>>> import numpy as np
>>> np.set_printoptions(suppress=True, linewidth=120)
>>> X = np.loadtxt("block10.csv", delimiter=",")
>>> X
array([[-2., -1.,  2.],
       [ 0., -3.,  2.],
       [ 0., -4.,  3.]])
>>> M2 = X[0, 0] * X[1:] - np.outer(X[1:, 0], X[0])
>>> M2
array([[ 0.,  6., -4.],
       [ 0.,  8., -6.]])
>>> np.linalg.matrix_rank(M2), np.linalg.matrix_rank(X)
(np.int64(2), np.int64(3))
>>> W0 = np.load("test13.npy")
>>> W0
array([[ 3,  3,  3,  3,  3,  3],
       [ 3,  6,  6,  6,  6,  6],
       [ 3,  6,  9,  9,  9,  9],
       [ 3,  6,  9, 12, 12, 12],
       [ 3,  6,  9, 12, 15, 15],
       [ 3,  6,  9, 12, 15, 18]])
>>> f, r1 = W0[4], W0[3]
>>> f @ f
np.int64(720)
>>> f @ r1
np.int64(630)
>>> pr = (f @ r1) / (f @ f) * f
>>> round(float(np.linalg.norm(f + r1) ** 2 + np.linalg.norm(f - r1) ** 2), 2)
2556.0
>>> (r1 - pr) @ f
np.float64(0.0)
>>> rng = np.random.default_rng(5416)
>>> labels = rng.permutation(6)
>>> labels
array([4, 1, 5, 2, 3, 0])
>>> M2 = W0[labels][:, labels]
>>> np.trace(M2)
np.int64(63)
>>> round(np.linalg.det(M2), 2), np.round(np.linalg.det(W0[labels]), 2)
(np.float64(729.0), np.float64(729.0))
>>> E = np.load("sample2.npy")
>>> E
array([[0, 1, 0, 0, 0, 0],
       [0, 0, 1, 0, 0, 0],
       [0, 0, 0, 0, 0, 1],
       [0, 0, 0, 0, 1, 0],
       [0, 0, 0, 1, 0, 0],
       [1, 0, 0, 0, 0, 0]])
>>> C2 = E.T @ E
>>> np.linalg.matrix_rank(C2)
np.int64(6)
>>> np.trace(C2), (E ** 2).sum()
(np.int64(6), np.int64(6))
>>> np.allclose(C2, C2.T)
True
>>> np.diag(C2)
array([1, 1, 1, 1, 1, 1])
>>> J = np.array([[0, 4, -2, 0, 2],
...     [4, -2, -6, 0, 5],
...     [-2, -6, 2, 1, -3],
...     [0, 0, 1, -4, -5],
...     [2, 5, -3, -5, -2]])
>>> Q = J.astype(float).copy()
>>> for j in range(5):
...     Q[:, j] -= Q[:, :j] @ (Q[:, :j].T @ Q[:, j])
...     Q[:, j] /= np.linalg.norm(Q[:, j])
... 
>>> np.round(Q.T @ Q, 2) + 0
array([[1., 0., 0., 0., 0.],
       [0., 1., 0., 0., 0.],
       [0., 0., 1., 0., 0.],
       [0., 0., 0., 1., 0.],
       [0., 0., 0., 0., 1.]])
>>> K = np.load("run10.npy")
>>> K
array([[  0,   0,  -6,  -9],
       [  0,   0,   3,  -6],
       [ -6,  -9, -12, -18],
       [  3,  -6,   6, -12]])
>>> labels = rng.permutation(4)
>>> labels
array([1, 3, 2, 0])
>>> M2 = K[labels][:, labels]
>>> np.allclose(M2, K)
False
>>> round(float(np.linalg.det(M2)), 2), round(np.linalg.det(K[labels]), 2)
(3969.0, np.float64(3969.0))
>>> np.diag(M2)
array([  0, -12, -12,   0])
>>> M2
array([[  0,  -6,   3,   0],
       [ -6, -12,   6,   3],
       [ -9, -18, -12,  -6],
       [  0,  -9,  -6,   0]])
>>> np.trace(M2)
np.int64(-24)
>>> x = np.array([4, -3, -2, -2])
>>> rhs = K @ x
>>> rhs
array([30,  6, 63, 42])
>>> np.round(np.linalg.solve(K, K[:, 0]), 2)
array([ 1., -0., -0., -0.])
>>> np.round(np.linalg.solve(K, rhs + K[:, 1]), 2)
array([ 4., -2., -2., -2.])
>>> round(float(np.linalg.det(K)), 2)
3969.0
>>> K @ K
array([[   9,  108,   18,  216],
       [ -36,    9,  -72,   18],
       [  18,  216,   45,  540],
       [ -72,   18, -180,   45]])
>>> np.trace(K)
np.int64(-24)
>>> Q, vecs = np.linalg.qr(K[:, :1])[0], np.linalg.qr(K[:, 1:])[0]
>>> sigma = np.linalg.svd(Q.T @ vecs, compute_uv=False)
>>> sigma.round(2)
array([0.92])
>>> m1 = np.diag(10 * np.array([0, 1, 0, 0])) + np.array([[0, 5, 5, -9], [7, 7, 3, -8], [3, 3, 9, 1], [-6, -5, 7, -7]])
>>> m1
array([[ 0,  5,  5, -9],
       [ 7, 17,  3, -8],
       [ 3,  3,  9,  1],
       [-6, -5,  7, -7]])
>>> np.trace(m1)
np.int64(19)
>>> (m1 - m1.T) / 2
array([[ 0. , -1. ,  1. , -1.5],
       [ 1. ,  0. ,  0. , -1.5],
       [-1. ,  0. ,  0. , -3. ],
       [ 1.5,  1.5,  3. ,  0. ]])
>>> feats = np.array([[0, 1, 0, 0, 0],
...     [1, 0, 0, 0, 0],
...     [0, 0, 0, 0, 0],
...     [0, 0, 0, 0, 1],
...     [0, 0, 0, 1, 0]])
>>> (feats != 0).astype(int)
array([[0, 1, 0, 0, 0],
       [1, 0, 0, 0, 0],
       [0, 0, 0, 0, 0],
       [0, 0, 0, 0, 1],
       [0, 0, 0, 1, 0]])
>>> np.round(np.linalg.svd(feats, compute_uv=False), 2)
array([1., 1., 1., 1., 0.])
>>> feats @ feats.T
array([[1, 0, 0, 0, 0],
       [0, 1, 0, 0, 0],
       [0, 0, 0, 0, 0],
       [0, 0, 0, 1, 0],
       [0, 0, 0, 0, 1]])
>>> feats.T @ feats
array([[1, 0, 0, 0, 0],
       [0, 1, 0, 0, 0],
       [0, 0, 0, 0, 0],
       [0, 0, 0, 1, 0],
       [0, 0, 0, 0, 1]])
>>> np.round(np.linalg.pinv(feats), 2)
array([[0., 1., 0., 0., 0.],
       [1., 0., 0., 0., 0.],
       [0., 0., 0., 0., 0.],
       [0., 0., 0., 0., 1.],
       [0., 0., 0., 1., 0.]])
>>> round(np.abs(np.linalg.eigvals(W0)).max(), 2)
np.float64(51.62)
>>> (W0 + W0.T) / 2
array([[ 3.,  3.,  3.,  3.,  3.,  3.],
       [ 3.,  6.,  6.,  6.,  6.,  6.],
       [ 3.,  6.,  9.,  9.,  9.,  9.],
       [ 3.,  6.,  9., 12., 12., 12.],
       [ 3.,  6.,  9., 12., 15., 15.],
       [ 3.,  6.,  9., 12., 15., 18.]])
>>> np.round(np.sort(np.abs(np.linalg.eigvals(W0))), 2)
array([ 0.8 ,  0.96,  1.34,  2.32,  5.96, 51.62])
>>> W0 @ W0
array([[ 54,  99, 135, 162, 180, 189],
       [ 99, 189, 261, 315, 351, 369],
       [135, 261, 369, 450, 504, 531],
       [162, 315, 450, 558, 630, 666],
       [180, 351, 504, 630, 720, 765],
       [189, 369, 531, 666, 765, 819]])
>>> np.allclose(W0 @ W0.T, W0.T @ W0)
True
>>> round(float(np.linalg.det(W0)), 2)
729.0
>>> np.linalg.determinant(W0)
Traceback (most recent call last):
  File "<python-input-69>", line 1, in <module>
    np.linalg.determinant(W0)
    ^^^^^^^^^^^^^^^^^^^^^
AttributeError: module 'numpy.linalg' has no attribute 'determinant'
>>> x = np.array([3, -8, 4, -4])
>>> h = np.maximum(K @ x, 0)
>>> np.flatnonzero(h > 1e-9)
array([0, 1, 2, 3])
>>> np.maximum(K @ (3 * x), 0)
array([ 36, 108, 234, 387])
>>> K.T @ h
array([  -81, -1476,  -126, -3276])
>>> K * (h > 1e-9)[:, None]
array([[  0,   0,  -6,  -9],
       [  0,   0,   3,  -6],
       [ -6,  -9, -12, -18],
       [  3,  -6,   6, -12]])
>>> np.linalg.matrix_rank(feats, rtol=0.1)
np.int64(4)
>>> M2 = np.array([[3, 9, 1], [7, 3, 2], [3, 2, 6]])
>>> A = M2 + M2.T
>>> A
array([[ 6, 16,  4],
       [16,  6,  4],
       [ 4,  4, 12]])
>>> # symmetric
>>> evals, vecs = np.linalg.eigh(A)
>>> x = np.array([0, 0, 2])
>>> np.round(np.linalg.eigvalsh(A[1:, 1:]), 2)
array([ 4., 14.])
>>> x @ A @ x / (x @ x), evals[0], np.round(evals[-1], 2)
(np.float64(12.0), np.float64(-10.0), np.float64(24.55))
>>> np.round(vecs * np.maximum(evals, 0) @ vecs.T, 2)
array([[11., 11.,  4.],
       [11., 11.,  4.],
       [ 4.,  4., 12.]])
>>> x @ A @ x
np.int64(48)
>>> x = np.array([2, 3, -2])
>>> rhs = A @ x
>>> b, lr = np.zeros(3), 1 / np.linalg.norm(A, 2) ** 2
>>> for i in range(10):
...     b -= lr * A.T @ (A @ b - rhs)
...     if i % 2 == 0: print(i, round(np.linalg.norm(A @ b - rhs), 2))
... 
0 27.02
2 19.57
4 14.18
6 10.27
8 7.44
>>> np.round(np.linalg.cond(A), 2)
np.float64(2.6)
>>> b.round(2)
array([ 1.89,  2.73, -1.4 ])
